$ python -q
>>> import numpy as np
>>> import numpy.linalg as la
>>> np.set_printoptions(suppress=True, linewidth=120)
>>> F = np.load("run8.npy")
>>> F
array([[0., 2., 0., 0., 0., 0., 0.],
       [2., 0., 2., 0., 0., 0., 0.],
       [0., 2., 3., 2., 0., 0., 0.],
       [0., 0., 2., 2., 2., 0., 0.],
       [0., 0., 0., 2., 5., 2., 0.],
       [0., 0., 0., 0., 2., 4., 2.],
       [0., 0., 0., 0., 0., 2., 0.]])
>>> # symmetric, so the eigenvalues are real
>>> rng = np.random.default_rng(809750)
>>> labels = rng.permutation(7)
>>> B = F[:, labels] * rng.choice([-1, 1], 7)
>>> B
array([[0., 0., 2., 0., 0., 0., 0.],
       [2., 2., 0., 0., 0., 0., 0.],
       [3., 0., 2., 2., 0., 0., 0.],
       [2., 0., 0., 2., 0., 2., 0.],
       [0., 0., 0., 2., 0., 5., 2.],
       [0., 0., 0., 0., 2., 2., 4.],
       [0., 0., 0., 0., 0., 0., 2.]])
>>> left, _, Vh = la.svd(F.T @ B)
>>> labels
array([2, 0, 1, 3, 6, 4, 5])
>>> K = np.triu(rng.random((8, 8)) < 0.3, 1).astype(int)
>>> K = K + K.T
>>> K
array([[0, 0, 0, 0, 0, 0, 0, 0],
       [0, 0, 0, 1, 0, 0, 1, 0],
       [0, 0, 0, 1, 1, 0, 0, 1],
       [0, 1, 1, 0, 0, 0, 0, 0],
       [0, 0, 1, 0, 0, 0, 0, 0],
       [0, 0, 0, 0, 0, 0, 0, 0],
       [0, 1, 0, 0, 0, 0, 0, 0],
       [0, 0, 1, 0, 0, 0, 0, 0]])
>>> left, sigma, Vh = la.svd(K)
>>> V = Vh[:(sigma > 1e-8).sum()]
>>> vec = K[1] + 2 * K[5] + rng.integers(2) * np.eye(8)[3]
>>> vec
array([0., 0., 0., 2., 0., 0., 1., 0.])
>>> round(float(la.norm(vec - V.T @ V @ vec)), 3)
0.632
>>> np.round(V.T @ V, 3) + 0
array([[ 0. ,  0. ,  0. ,  0. ,  0. ,  0. ,  0. ,  0. ],
       [ 0. ,  1. ,  0. ,  0. ,  0. ,  0. ,  0. ,  0. ],
       [ 0. ,  0. ,  1. ,  0. ,  0. ,  0. ,  0. ,  0. ],
       [ 0. ,  0. ,  0. ,  0.6,  0.2,  0. ,  0.4,  0.2],
       [ 0. ,  0. ,  0. ,  0.2,  0.4,  0. , -0.2,  0.4],
       [ 0. ,  0. ,  0. ,  0. ,  0. ,  0. ,  0. ,  0. ],
       [ 0. ,  0. ,  0. ,  0.4, -0.2,  0. ,  0.6, -0.2],
       [ 0. ,  0. ,  0. ,  0.2,  0.4,  0. , -0.2,  0.4]])
>>> np.allclose(V.T @ V @ vec, vec)
False
>>> np.abs(K).max()
np.int64(1)
>>> K.sum(axis=0)
array([0, 2, 3, 2, 1, 0, 1, 1])
>>> K.mean(axis=0)
array([0.   , 0.25 , 0.375, 0.25 , 0.125, 0.   , 0.125, 0.125])
>>> la.matrix_rank(K)
np.int64(4)
>>> K - K[0]
array([[0, 0, 0, 0, 0, 0, 0, 0],
       [0, 0, 0, 1, 0, 0, 1, 0],
       [0, 0, 0, 1, 1, 0, 0, 1],
       [0, 1, 1, 0, 0, 0, 0, 0],
       [0, 0, 1, 0, 0, 0, 0, 0],
       [0, 0, 0, 0, 0, 0, 0, 0],
       [0, 1, 0, 0, 0, 0, 0, 0],
       [0, 0, 1, 0, 0, 0, 0, 0]])
>>> np.count_nonzero(K)
np.int64(10)
>>> B = np.array([[2, 2], [2, 2]])
>>> A = np.kron(np.eye(2, dtype=int), B)
>>> A
array([[2, 2, 0, 0],
       [2, 2, 0, 0],
       [0, 0, 2, 2],
       [0, 0, 2, 2]])
>>> # symmetric, so the eigenvalues are real
>>> round(la.det(A), 3)
np.float64(0.0)
>>> np.flatnonzero(la.matrix_power((A != 0) + (A.T != 0) + np.eye(4), 4)[2])
array([2, 3])
>>> np.round(np.sort(la.eigvals(A).real), 3) + 0
array([0., 0., 4., 4.])
>>> (la.matrix_power((A != 0) + (A.T != 0) + np.eye(4), 4) > 0).astype(int)
array([[1, 1, 0, 0],
       [1, 1, 0, 0],
       [0, 0, 1, 1],
       [0, 0, 1, 1]])
>>> A @ A
array([[8, 8, 0, 0],
       [8, 8, 0, 0],
       [0, 0, 8, 8],
       [0, 0, 8, 8]])
>>> np.round(la.det(A), 3)
np.float64(0.0)
>>> (A != 0).astype(int)
array([[1, 1, 0, 0],
       [1, 1, 0, 0],
       [0, 0, 1, 1],
       [0, 0, 1, 1]])
>>> m1 = np.triu(rng.random((7, 7)) < 0.4, 1).astype(int)
>>> m1 = m1 + m1.T
>>> m1
array([[0, 0, 0, 0, 0, 0, 0],
       [0, 0, 1, 1, 1, 1, 0],
       [0, 1, 0, 1, 1, 1, 1],
       [0, 1, 1, 0, 0, 1, 0],
       [0, 1, 1, 0, 0, 0, 0],
       [0, 1, 1, 1, 0, 0, 0],
       [0, 0, 1, 0, 0, 0, 0]])
>>> (la.matrix_power((m1 != 0) + (m1.T != 0) + np.eye(7), 7) > 0).astype(int)
array([[1, 0, 0, 0, 0, 0, 0],
       [0, 1, 1, 1, 1, 1, 1],
       [0, 1, 1, 1, 1, 1, 1],
       [0, 1, 1, 1, 1, 1, 1],
       [0, 1, 1, 1, 1, 1, 1],
       [0, 1, 1, 1, 1, 1, 1],
       [0, 1, 1, 1, 1, 1, 1]])
>>> np.flatnonzero(la.matrix_power((m1 != 0) + (m1.T != 0) + np.eye(7), 7)[6])
array([1, 2, 3, 4, 5, 6])
>>> [round(float(la.det(m1[:i, :i])), 2) + 0 for i in range(1, 8)]
[0.0, 0.0, 0.0, 0.0, 0.0, 0.0, 0.0]
>>> np.round(la.eigvalsh(m1).min(), 3)
np.float64(-1.862)
>>> np.all(la.eigvalsh(m1) > 0)
np.False_
>>> w, V = la.eigh(m1)
>>> vec = np.array([0, 0, 2, 0, -1, -2, 1])
>>> (np.sign(V[:, -1].round(6)) == np.sign(V[0, -1].round(6))).astype(int)
array([1, 0, 0, 0, 0, 0, 0])
>>> vec @ m1 @ vec / (vec @ vec), np.round(w[0], 3), round(float(w[-1]), 3)
(np.float64(-0.8), np.float64(-1.862), 3.404)
>>> np.round(la.eigvalsh(m1[1:, 1:]), 3)
array([-1.862, -1.283, -1.   ,  0.251,  0.49 ,  3.404])
>>> rank = la.matrix_rank(m1)
>>> rank
np.int64(6)
>>> N = la.svd(m1)[2][rank:].T
>>> m1 @ N
array([[0.],
       [0.],
       [0.],
       [0.],
       [0.],
       [0.],
       [0.]])
>>> N @ N.T
array([[1., 0., 0., 0., 0., 0., 0.],
       [0., 0., 0., 0., 0., 0., 0.],
       [0., 0., 0., 0., 0., 0., 0.],
       [0., 0., 0., 0., 0., 0., 0.],
       [0., 0., 0., 0., 0., 0., 0.],
       [0., 0., 0., 0., 0., 0., 0.],
       [0., 0., 0., 0., 0., 0., 0.]])
>>> N.shape
(7, 1)
>>> [int(la.matrix_rank(m1[:, :j + 1])) for j in range(7)]
[0, 1, 2, 3, 4, 5, 6]
>>> la.matrix_rank(m1.T @ m1), la.matrix_rank(m1 @ m1.T)
(np.int64(6), np.int64(6))
>>> np.allclose(m1 @ N, 0)
True
>>> J = np.load("dump.npy")
>>> J
array([[-1,  9,  3,  9, 11, -4,  7],
       [-4,  6,  0,  6,  8, -7,  4],
       [-5,  5, -1,  5,  7, -8,  3],
       [-4,  6,  0,  6,  8, -7,  4],
       [-4,  6,  0,  6,  8, -7,  4],
       [-2,  8,  2,  8, 10, -5,  6],
       [-5,  5, -1,  5,  7, -8,  3],
       [-2,  8,  2,  8, 10, -5,  6],
       [-1,  9,  3,  9, 11, -4,  7]])
>>> la.cond(J) > 100
np.True_
>>> np.argsort(-la.norm(J, axis=0).round(6), kind="stable")[:3]
array([4, 1, 3])
>>> left, sigma, Vh = la.svd(J)
>>> sigma.round(3) + 0
array([47.37 , 10.635,  0.   ,  0.   ,  0.   ,  0.   ,  0.   ])
>>> np.argmax(sigma[:-1] / (sigma[1:] + 1e-6)) + 1
np.int64(2)
>>> B = left[:, :2] @ np.diag(sigma[:2]) @ Vh[:2]
>>> la.matrix_rank(J, rtol=0.05)
np.int64(2)
>>> B.round(3) + 0
array([[-1.,  9.,  3.,  9., 11., -4.,  7.],
       [-4.,  6.,  0.,  6.,  8., -7.,  4.],
       [-5.,  5., -1.,  5.,  7., -8.,  3.],
       [-4.,  6.,  0.,  6.,  8., -7.,  4.],
       [-4.,  6.,  0.,  6.,  8., -7.,  4.],
       [-2.,  8.,  2.,  8., 10., -5.,  6.],
       [-5.,  5., -1.,  5.,  7., -8.,  3.],
       [-2.,  8.,  2.,  8., 10., -5.,  6.],
       [-1.,  9.,  3.,  9., 11., -4.,  7.]])
>>> round(float(la.norm(J - B) / la.norm(J)), 3)
0.0
